% ipython --no-banner

In [1]: import numpy as np

In [2]: from numpy import linalg as LA

In [3]: np.set_printoptions(suppress=True, linewidth=200)

In [4]: M2 = np.array([[2, 1, 0, 0, 3, 2, 3, 2],
   ...:     [0, 0, 0, 0, 3, 1, 0, 0],
   ...:     [3, 1, 2, 0, 1, 1, 2, 3],
   ...:     [3, 2, 0, 2, 2, 0, 2, 3],
   ...:     [2, 2, 3, 1, 2, 3, 3, 0],
   ...:     [3, 0, 3, 0, 2, 0, 1, 3],
   ...:     [1, 0, 3, 3, 2, 1, 3, 0],
   ...:     [1, 3, 2, 3, 2, 2, 0, 2]])

In [5]: E = M2 - M2.T

In [6]: E
Out[6]: 
array([[ 0,  1, -3, -3,  1, -1,  2,  1],
       [-1,  0, -1, -2,  1,  1,  0, -3],
       [ 3,  1,  0,  0, -2, -2, -1,  1],
       [ 3,  2,  0,  0,  1,  0, -1,  0],
       [-1, -1,  2, -1,  0,  1,  1, -2],
       [ 1, -1,  2,  0, -1,  0,  0,  1],
       [-2,  0,  1,  1, -1,  0,  0,  0],
       [-1,  3, -1,  0,  2, -1,  0,  0]])

In [7]: x = np.array([-2, 3, 2, -2, -2, -2, -2, -1])

In [8]: np.round(LA.svd(E, compute_uv=False), 2)
Out[8]: array([6.46, 6.46, 3.81, 3.81, 2.11, 2.11, 0.5 , 0.5 ])

In [9]: round(LA.det(E), 2)
Out[9]: np.float64(676.0)

In [10]: x @ E @ x
Out[10]: np.int64(0)

In [11]: np.round(LA.eigvals(E).real, 2) + 0
Out[11]: array([0., 0., 0., 0., 0., 0., 0., 0.])

In [12]: O = LA.solve(np.eye(8) - E, np.eye(8) + E)

In [13]: np.round(LA.det(O), 2)
Out[13]: np.float64(1.0)

In [14]: feats = np.loadtxt("a.csv", delimiter=",")

In [15]: feats
Out[15]: 
array([[ 2.,  1.,  1.],
       [ 2.,  3.,  2.],
       [ 1.,  5.,  4.],
       [ 0.,  5.,  2.],
       [ 5.,  3.,  1.],
       [ 8., 10.,  7.]])

In [16]: w1 = np.array([[0, -3, -2, 0, 4, 5], [3, 0, 4, -4, 3, -3], [5, 0, -3, -5, 0, -3]])

In [17]: coef = np.array([-2, 0, 1, 1, 1, -2])

In [18]: act = np.maximum(feats @ w1 + coef, 0)

In [19]: np.round((act > 0).mean(axis=0), 2)
Out[19]: array([1.  , 0.  , 0.67, 0.  , 1.  , 0.33])

In [20]: act
Out[20]: 
array([[ 6.,  0.,  0.,  0., 12.,  2.],
       [17.,  0.,  3.,  0., 18.,  0.],
       [33.,  0.,  7.,  0., 20.,  0.],
       [23.,  0., 15.,  0., 16.,  0.],
       [12.,  0.,  0.,  0., 30., 11.],
       [63.,  0.,  4.,  0., 63.,  0.]])

In [21]: Z = np.array([[1, 2], [2, 2], [0, -2], [2, 1], [3, -2], [2, 2]])

In [22]: w1 @ Z
Out[22]: 
array([[ 16,   0],
       [ -2, -18],
       [-11,   5]])

In [23]: act @ Z
Out[23]: 
array([[ 46.,  -8.],
       [ 71.,  -8.],
       [ 93.,  12.],
       [ 71., -16.],
       [124., -14.],
       [252.,  -8.]])

In [24]: (act @ Z).round(6).argmax(axis=1)
Out[24]: array([0, 0, 0, 0, 0, 0])

In [25]: r0 = np.array([5, 8, 9, 7, 7, 3, 1, 1])

In [26]: M2 = E + np.outer(r0, np.eye(8)[6])

In [27]: LA.matrix_rank(M2 - E)
Out[27]: np.int64(1)

In [28]: M2 = np.c_[feats[:, :1] @ np.array([[1]]), np.array([5, 8, 8, 5, 6, 6])]

In [29]: M2
Out[29]: 
array([[2., 5.],
       [2., 8.],
       [1., 8.],
       [0., 5.],
       [5., 6.],
       [8., 6.]])

In [30]: LA.matrix_rank(np.c_[feats, M2])
Out[30]: np.int64(4)

In [31]: np.round(LA.lstsq(feats, M2[:, 0])[0], 2) + 0
Out[31]: array([1., 0., 0.])

In [32]: LA.matrix_rank(M2)
Out[32]: np.int64(2)

In [33]: np.round(LA.norm(LA.qr(feats)[0].T @ M2, axis=0) ** 2 / ((M2 ** 2).sum(axis=0) + 1e-12), 2)
Out[33]: array([1. , 0.7])

In [34]: hat = feats @ LA.solve(feats.T @ feats, feats.T)

In [35]: np.round((np.eye(6) - hat) @ feats, 2) + 0
Out[35]: 
array([[0., 0., 0.],
       [0., 0., 0.],
       [0., 0., 0.],
       [0., 0., 0.],
       [0., 0., 0.],
       [0., 0., 0.]])

In [36]: np.round(LA.det(E), 2)
Out[36]: np.float64(676.0)

In [37]: LA.matrix_power(E, 4)
Out[37]: 
array([[ 917,  306,  -30,  153, -233, -369, -281,  489],
       [ 306,  555, -495, -177,  277, -277,  -22,  181],
       [ -30, -495,  726,  442, -429,  204, -178,  -43],
       [ 153, -177,  442,  440, -325,   -2, -220,  175],
       [-233,  277, -429, -325,  413,   19,  164, -197],
       [-369, -277,  204,   -2,   19,  256,   72, -297],
       [-281,  -22, -178, -220,  164,   72,  178, -142],
       [ 489,  181,  -43,  175, -197, -297, -142,  465]])

In [38]: np.round(np.sort(np.abs(LA.eigvals(E))), 2)
Out[38]: array([0.5 , 0.5 , 2.11, 2.11, 3.81, 3.81, 6.46, 6.46])

In [39]: (E - E.T) / 2
Out[39]: 
array([[ 0.,  1., -3., -3.,  1., -1.,  2.,  1.],
       [-1.,  0., -1., -2.,  1.,  1.,  0., -3.],
       [ 3.,  1.,  0.,  0., -2., -2., -1.,  1.],
       [ 3.,  2.,  0.,  0.,  1.,  0., -1.,  0.],
       [-1., -1.,  2., -1.,  0.,  1.,  1., -2.],
       [ 1., -1.,  2.,  0., -1.,  0.,  0.,  1.],
       [-2.,  0.,  1.,  1., -1.,  0.,  0.,  0.],
       [-1.,  3., -1.,  0.,  2., -1.,  0.,  0.]])

In [40]: round(float(np.abs(LA.eigvals(E)).max()), 2)
Out[40]: 6.46
